$ ipython --no-banner

In [1]: import numpy as np

In [2]: np.set_printoptions(suppress=True, linewidth=140)

In [3]: A = np.loadtxt("m.csv", delimiter=",")

In [4]: print(A)
[[ 0.1  0.1  0.4  0.  -0.5  0.1  0.1]
 [-2.3 -0.4  2.  -1.9  2.9  0.1  2.6]
 [ 4.3  2.1 -3.7  4.3 -6.  -0.2 -6.3]
 [ 2.   1.  -2.2  1.5 -2.6 -0.5 -3.1]
 [-5.8 -3.4  6.2 -6.3  9.   0.1  8.8]
 [-2.  -0.8  2.2 -1.8  3.1 -0.5  3.4]
 [-4.  -1.9  3.7 -3.7  6.1 -0.3  5.8]
 [ 4.2  1.9 -3.8  4.  -5.9 -0.1 -5.9]
 [-6.1 -2.8  6.3 -6.4  9.2 -0.4  9.7]
 [ 0.1 -0.3  0.1  0.   0.4  0.   0.1]
 [-5.9 -2.7  6.2 -6.2  9.2 -0.3  9.5]
 [ 0.  -0.1  0.1 -0.1  0.  -0.3 -0.3]
 [-3.4 -2.1  3.9 -4.5  6.3  0.2  6. ]]

In [5]: print(np.round(np.linalg.norm(A, 2) / np.linalg.norm(A), 1))
1.0

In [6]: round(np.log10(np.linalg.cond(A)))
Out[6]: 2

In [7]: q, vecs = np.linalg.qr(A[:, :2])[0], np.linalg.qr(A[:, 2:])[0]

In [8]: sv = np.linalg.svd(q.T @ vecs, compute_uv=False)

In [9]: round(float(np.linalg.norm(q @ q.T - vecs @ vecs.T, 2)), 1)
Out[9]: 1.0

In [10]: np.round(np.degrees(np.arccos(sv.clip(0, 1))), 1)
Out[10]: array([ 3. , 65.2])

In [11]: sv.round(1)
Out[11]: array([1. , 0.4])

In [12]: out = np.c_[A[:, :5] @ np.array([[-2, 1, 2, -1, 1],
    ...:     [0, -2, -2, -1, 0],
    ...:     [2, -1, -2, -1, 1],
    ...:     [-1, 1, -1, 2, -2],
    ...:     [-1, 1, 0, 2, 2]]), np.array([3, 1, 0, 5, 4, -5, 1, -4, 0, 1, -4, 4, 0])]

In [13]: out.round(1)
Out[13]: 
array([[  1.1,  -1. ,  -0.8,  -1.6,  -0.5,   3. ],
       [  7.6,  -2.5,  -5.9,   2.7,   9.3,   1. ],
       [-14.3,   2.1,   7.5,  -6.1, -20. ,   0. ],
       [ -7.3,   1.1,   4.9,  -3. ,  -8.4,   5. ],
       [ 21.3,  -2.5, -10.9,   8.4,  31. ,   4. ],
       [  7.1,  -1.3,  -5. ,   3.2,  10. ,  -5. ],
       [ 13. ,  -1.5,  -7.9,   7. ,  19.3,   1. ],
       [-14.1,   2.3,   8.2,  -6.1, -19.4,  -4. ],
       [ 22. ,  -4. , -12.8,   8.2,  31.4,   0. ],
       [ -0.4,   1. ,   0.6,   0.9,   1. ,   1. ],
       [ 21.2,  -3.7, -12.6,   8.4,  31.1,  -4. ],
       [  0.3,   0. ,   0.1,  -0.2,   0.3,   4. ],
       [ 12.8,  -1.3,  -5.9,   5.2,  22.1,   0. ]])

In [14]: print(np.round(np.linalg.norm(np.linalg.qr(A)[0].T @ out, axis=0) ** 2 / ((out ** 2).sum(axis=0) + 1e-12), 1))
[1.  1.  1.  1.  1.  0.8]

In [15]: np.linalg.matrix_rank(np.c_[A, out])
Out[15]: np.int64(8)

In [16]: np.round(np.linalg.norm(out - A @ np.linalg.lstsq(A, out)[0], axis=0), 1) + 0
Out[16]: array([0. , 0. , 0. , 0. , 0. , 5.4])

In [17]: feats = np.loadtxt("dump.csv", delimiter=",")

In [18]: feats
Out[18]: 
array([[-3.,  1.,  0.,  0.],
       [ 0., -3.,  1.,  0.],
       [ 0.,  0., -3.,  1.],
       [ 0.,  0.,  0., -3.]])

In [19]: G = A.T @ A

In [20]: np.linalg.matrix_rank(G)
Out[20]: np.int64(7)

In [21]: np.round(np.diag(G), 1)
Out[21]: array([182.7,  44.6, 187.5, 196.6, 423.2,   1. , 434. ])

In [22]: np.round(np.linalg.svd(A, compute_uv=False) ** 2, 1)
Out[22]: array([1464.8,    1.5,    1.1,    0.9,    0.5,    0.5,    0.3])

In [23]: print((A @ A.T).shape)
(13, 13)

In [24]: W = np.array([[-2, 0, -2, 0], [2, 2, 2, -2], [0, -2, 0, 2], [1, 0, -2, 0]])

In [25]: c = np.array([-9, 4, -9, 1])

In [26]: H = np.maximum(feats @ W + c, 0)

In [27]: np.round((H > 0).mean(axis=0), 1)
Out[27]: array([0. , 0.8, 0. , 0.5])

In [28]: np.linalg.matrix_rank(H)
Out[28]: np.int64(2)

In [29]: (H > 0).astype(int)
Out[29]: 
array([[0, 1, 0, 0],
       [0, 0, 0, 1],
       [0, 1, 0, 0],
       [0, 1, 0, 1]])

In [30]: cent = np.array([[2, 0], [-4, -4], [0, 1], [5, -3]])

In [31]: (H @ cent).round(6).argmax(axis=1)
Out[31]: array([0, 0, 0, 0])

In [32]: H @ cent
Out[32]: 
array([[-24., -24.],
       [ 45., -27.],
       [-40., -40.],
       [-11., -19.]])

In [33]: q, vecs = np.linalg.qr(feats[:, :1])[0], np.linalg.qr(feats[:, 1:])[0]

In [34]: sv = np.linalg.svd(q.T @ vecs, compute_uv=False)

In [35]: (sv > 0.9).sum()
Out[35]: np.int64(0)

In [36]: round(float(np.linalg.norm(q @ q.T - vecs @ vecs.T, 2)), 1)
Out[36]: 1.0

In [37]: print(np.round(np.degrees(np.arccos(sv.clip(0, 1))), 1))
[70.5]

In [38]: u = np.array([1, 2, 0, 0, 1, -1, 1, -2, 2, 0, 1, 1, -2])

In [39]: v = np.array([2, 0, 2, 2, 0, 0, 2, 2])

In [40]: M = np.outer(u, v)

In [41]: M
Out[41]: 
array([[ 2,  0,  2,  2,  0,  0,  2,  2],
       [ 4,  0,  4,  4,  0,  0,  4,  4],
       [ 0,  0,  0,  0,  0,  0,  0,  0],
       [ 0,  0,  0,  0,  0,  0,  0,  0],
       [ 2,  0,  2,  2,  0,  0,  2,  2],
       [-2,  0, -2, -2,  0,  0, -2, -2],
       [ 2,  0,  2,  2,  0,  0,  2,  2],
       [-4,  0, -4, -4,  0,  0, -4, -4],
       [ 4,  0,  4,  4,  0,  0,  4,  4],
       [ 0,  0,  0,  0,  0,  0,  0,  0],
       [ 2,  0,  2,  2,  0,  0,  2,  2],
       [ 2,  0,  2,  2,  0,  0,  2,  2],
       [-4,  0, -4, -4,  0,  0, -4, -4]])

In [42]: Uu, sv, vt = np.linalg.svd(M)

In [43]: vecs = vt[:(sv > 1e-8).sum()]

In [44]: rng = np.random.default_rng(11839)

In [45]: x = M[3] + 2 * M[5] + rng.integers(2) * np.eye(8)[2]

In [46]: x
Out[46]: array([-4.,  0., -3., -4.,  0.,  0., -4., -4.])

In [47]: np.allclose(vecs.T @ vecs @ x, x)
Out[47]: False

In [48]: np.linalg.cond(M) > 100
Out[48]: np.True_

In [49]: [round(float(x), 1) for x in np.linalg.svd(M, compute_uv=False)[:3]]
Out[49]: [21.0, 0.0, 0.0]

In [50]: np.argsort(-np.linalg.norm(M, axis=0).round(6), kind="stable")[:3]
Out[50]: array([0, 2, 3])

In [51]: rank = np.linalg.matrix_rank(M)

In [52]: rank
Out[52]: np.int64(1)

In [53]: null = np.linalg.svd(M)[2][rank:].T

In [54]: np.allclose(M @ null, 0)
Out[54]: True

In [55]: [int(np.linalg.matrix_rank(np.delete(M, i, axis=0))) for i in range(13)]
Out[55]: [1, 1, 1, 1, 1, 1, 1, 1, 1, 1, 1, 1, 1]

In [56]: print([int(np.linalg.matrix_rank(M[:i])) for i in range(1, len(M) + 1)])
[1, 1, 1, 1, 1, 1, 1, 1, 1, 1, 1, 1, 1]

In [57]: null.shape
Out[57]: (8, 7)

In [58]: Uu, sv, vt = np.linalg.svd(M)

In [59]: np.argmax(sv[:-1] / (sv[1:] + 1e-6)) + 1
Out[59]: np.int64(1)

In [60]: out = Uu[:, :1] @ np.diag(sv[:1]) @ vt[:1]

In [61]: np.linalg.matrix_rank(out)
Out[61]: np.int64(1)

In [62]: np.linalg.matrix_rank(M, rtol=0.05)
Out[62]: np.int64(1)

In [63]: x = np.array([0, 2, 2, 2, 3, 2, 0, 3])

In [64]: np.linalg.norm(M @ x) <= np.linalg.norm(M, 2) * np.linalg.norm(x) + 1e-9
Out[64]: np.True_

In [65]: M @ x
Out[65]: array([ 14,  28,   0,   0,  14, -14,  14, -28,  28,   0,  14,  14, -28])

In [66]: (M * x).sum(axis=1)
Out[66]: array([ 14,  28,   0,   0,  14, -14,  14, -28,  28,   0,  14,  14, -28])

In [67]: M @ np.ones(8)
Out[67]: array([ 10.,  20.,   0.,   0.,  10., -10.,  10., -20.,  20.,   0.,  10.,  10., -20.])

In [68]: print((M @ x).argmax())
1

In [69]: M * x
Out[69]: 
array([[  0,   0,   4,   4,   0,   0,   0,   6],
       [  0,   0,   8,   8,   0,   0,   0,  12],
       [  0,   0,   0,   0,   0,   0,   0,   0],
       [  0,   0,   0,   0,   0,   0,   0,   0],
       [  0,   0,   4,   4,   0,   0,   0,   6],
       [  0,   0,  -4,  -4,   0,   0,   0,  -6],
       [  0,   0,   4,   4,   0,   0,   0,   6],
       [  0,   0,  -8,  -8,   0,   0,   0, -12],
       [  0,   0,   8,   8,   0,   0,   0,  12],
       [  0,   0,   0,   0,   0,   0,   0,   0],
       [  0,   0,   4,   4,   0,   0,   0,   6],
       [  0,   0,   4,   4,   0,   0,   0,   6],
       [  0,   0,  -8,  -8,   0,   0,   0, -12]])

In [70]: W0 = np.load("data.npy")

In [71]: W0
Out[71]: 
array([[ 0.3, -2.5,  0. ],
       [-0.2,  2.5, -0.1],
       [-0.5,  5.1, -0.1],
       [ 0.8, -4.8, -0.1],
       [ 0.2,  0. , -0.1],
       [ 0.1,  0. , -0.1],
       [-0.2,  2.6, -0.2],
       [-0.6,  5. ,  0. ],
       [-0.2,  2.3,  0.3],
       [ 0.7, -4.9,  0. ],
       [ 0.4, -2.5,  0. ],
       [-0.3,  2.5, -0.1],
       [-0.6,  4.9, -0.1],
       [-0.6,  5.1,  0.1],
       [ 0.5, -5. , -0.1],
       [-0.5,  5.1, -0.2],
       [-0.6,  5.1,  0.1],
       [ 0.5, -2.4,  0. ],
       [ 0.1,  0. ,  0.1],
       [ 0.3, -4.8, -0.1],
       [-0.1, -0.2, -0.1],
       [ 0.1, -0.1, -0.1],
       [ 0.5, -5. ,  0.1],
       [ 0. ,  0.2,  0.1]])

In [72]: labels = W0[:, 1] > np.median(W0[:, 1])

In [73]: u = W0[labels].mean(axis=0) - W0[~labels].mean(axis=0)

In [74]: u.round(1) + 0
Out[74]: array([-0.7,  6.1,  0. ])
